In [1]: import numpy as np

In [2]: from numpy import linalg as LA

In [3]: np.set_printoptions(precision=2, suppress=True, linewidth=100, sign=" ")

In [4]: mat = np.load("layer9.npy")

In [5]: mat
Out[5]: 
array([[-0.3 , -0.91,  0.44, -0.37, -0.34,  0.96, -0.63,  0.84, -0.21,  0.98, -0.48],
       [ 0.89, -0.46, -0.35,  0.35, -0.03,  0.42, -0.22,  0.98, -0.58,  0.97, -0.11],
       [ 0.98, -0.35, -0.5 ,  0.82,  0.13,  0.26, -0.53,  0.99, -0.91,  0.95, -0.27],
       [-0.41, -0.04,  0.29,  0.18,  0.02,  0.18, -0.35, -0.8 , -0.2 , -0.68, -0.22],
       [ 0.96,  0.48, -0.22,  0.97,  0.43, -0.49, -0.81, -0.52, -0.98, -0.91, -0.5 ],
       [ 0.95,  0.04,  0.14,  0.99,  0.4 ,  0.18, -0.95, -0.79, -0.99, -0.91, -0.75],
       [ 1.  , -0.45, -0.44,  1.  ,  0.52,  0.56, -0.99,  0.97, -1.  ,  0.63, -0.88],
       [-0.96,  0.98, -0.84, -1.  , -0.12, -1.  ,  1.  ,  0.59,  1.  , -0.5 ,  0.99],
       [ 0.54, -0.94,  0.53,  0.67, -0.19,  0.98, -0.94,  0.74, -0.93,  0.96, -0.79],
       [ 0.6 ,  0.92, -0.09,  0.95,  0.53, -0.94, -0.45, -1.  , -0.86, -1.  , -0.16],
       [ 0.99,  0.8 , -0.43,  0.99,  0.59, -0.85, -0.82, -0.72, -0.99, -0.99, -0.47],
       [ 0.19,  0.79, -0.58, -0.52,  0.11, -0.91,  0.88,  0.52,  0.79, -0.33,  0.69],
       [ 0.8 ,  0.91,  0.13,  0.99,  0.64, -0.91, -0.88, -1.  , -0.98, -1.  , -0.56],
       [ 0.67, -0.94,  0.13, -0.11, -0.34,  0.97, -0.67,  0.99, -0.58,  1.  , -0.49],
       [-0.24, -0.18,  0.31,  0.33,  0.02,  0.35, -0.5 , -0.73, -0.41, -0.55, -0.32],
       [-0.33, -0.99,  0.69, -0.33, -0.49,  1.  , -0.91,  0.95, -0.61,  1.  , -0.77],
       [-0.68,  0.93, -0.41, -0.62,  0.2 , -0.97,  0.92, -0.9 ,  0.91, -0.98,  0.75],
       [ 0.71, -0.96,  0.56,  0.8 , -0.18,  0.99, -0.97,  0.8 , -0.97,  0.97, -0.85],
       [ 0.35, -0.68, -0.21, -0.61, -0.26,  0.67,  0.27,  0.99,  0.39,  0.99,  0.12],
       [-0.94, -0.98,  0.55, -0.98, -0.66,  0.99,  0.11,  0.99,  0.91,  1.  , -0.13],
       [ 0.45, -0.99,  0.49, -0.29, -0.52,  1.  , -0.89,  1.  , -0.71,  1.  , -0.75],
       [-0.39, -0.22, -0.21, -0.82, -0.23,  0.09,  0.7 ,  0.89,  0.82,  0.92,  0.43],
       [-0.48,  0.98, -0.31,  0.46,  0.49, -0.99,  0.75, -1.  ,  0.47, -1.  ,  0.59],
       [-0.99, -0.98,  0.92, -0.86, -0.57,  1.  , -0.85, -0.87,  0.48,  0.88, -0.73],
       [ 0.49, -0.77,  0.32,  0.56, -0.09,  0.87, -0.81,  0.56, -0.81,  0.82, -0.6 ],
       [-0.87,  0.2 ,  0.39, -0.37, -0.03, -0.09,  0.07, -0.96,  0.5 , -0.89,  0.01],
       [-1.  ,  0.98, -0.61, -1.  , -0.23, -1.  ,  1.  , -0.85,  1.  , -0.95,  0.99],
       [ 0.05, -0.95,  0.77,  0.8 , -0.17,  0.99, -0.98, -0.48, -0.96,  0.72, -0.89],
       [-0.82,  0.33, -0.28, -0.95, -0.23, -0.56,  0.92,  0.64,  0.97,  0.65,  0.72],
       [-0.71, -0.86,  0.46, -0.68, -0.36,  0.92, -0.35,  0.64,  0.35,  0.96, -0.3 ],
       [ 0.22, -0.7 ,  0.05, -0.28, -0.21,  0.76, -0.22,  0.91, -0.06,  0.96, -0.17],
       [ 0.51, -0.55,  0.15,  0.49, -0.03,  0.67, -0.64,  0.5 , -0.7 ,  0.66, -0.42],
       [-0.35,  0.02, -0.07, -0.52, -0.09, -0.09,  0.43,  0.32,  0.56,  0.37,  0.24],
       [ 0.99, -0.38, -0.61,  0.9 ,  0.17,  0.26, -0.6 ,  1.  , -0.95,  0.98, -0.31],
       [ 0.95,  0.16, -0.25,  0.92,  0.29, -0.18, -0.71,  0.37, -0.94, -0.32, -0.41],
       [-0.62, -0.88,  0.54, -0.43, -0.33,  0.95, -0.62,  0.46, -0.07,  0.94, -0.48],
       [-0.82,  0.97, -0.65, -0.92,  0.13, -0.99,  0.99, -0.68,  0.99, -0.96,  0.92],
       [ 0.89, -0.2 , -0.11,  0.85,  0.17,  0.26, -0.71,  0.53, -0.9 ,  0.24, -0.44],
       [ 0.3 ,  0.83,  0.02,  0.87,  0.41, -0.85, -0.39, -0.99, -0.74, -1.  , -0.15],
       [-0.98,  0.35,  0.21, -0.95, -0.23, -0.42,  0.85, -0.83,  0.97, -0.58,  0.58],
       [ 0.98,  0.91, -0.64,  0.97,  0.56, -0.96, -0.24, -0.42, -0.93, -0.98,  0.03],
       [ 0.98,  0.97, -0.77,  0.96,  0.62, -0.99,  0.36, -0.64, -0.83, -1.  ,  0.4 ],
       [ 0.94,  0.97, -0.75,  0.86,  0.56, -0.99,  0.64, -0.65, -0.5 , -0.99,  0.54],
       [ 0.98,  0.91, -0.64,  0.97,  0.56, -0.96, -0.24, -0.42, -0.93, -0.98,  0.03],
       [-0.33,  0.98, -0.6 , -0.22,  0.4 , -1.  ,  0.94, -0.96,  0.86, -1.  ,  0.81],
       [ 0.99, -1.  ,  0.25,  0.92, -0.31,  1.  , -0.99,  1.  , -1.  ,  1.  , -0.93],
       [ 0.68, -1.  ,  0.66,  0.35, -0.5 ,  1.  , -0.98,  1.  , -0.95,  1.  , -0.9 ],
       [ 0.96, -0.94, -0.07,  0.64, -0.21,  0.97, -0.86,  1.  , -0.93,  1.  , -0.65],
       [ 1.  ,  0.93, -0.81,  1.  ,  0.68, -0.97, -0.52,  0.45, -0.99, -0.96, -0.1 ]])

In [6]: D = LA.norm(mat[:, None] - mat[None], axis=-1)

In [7]: np.unravel_index(D.round(6).argmax(), D.shape)
Out[7]: (np.int64(26), np.int64(45))
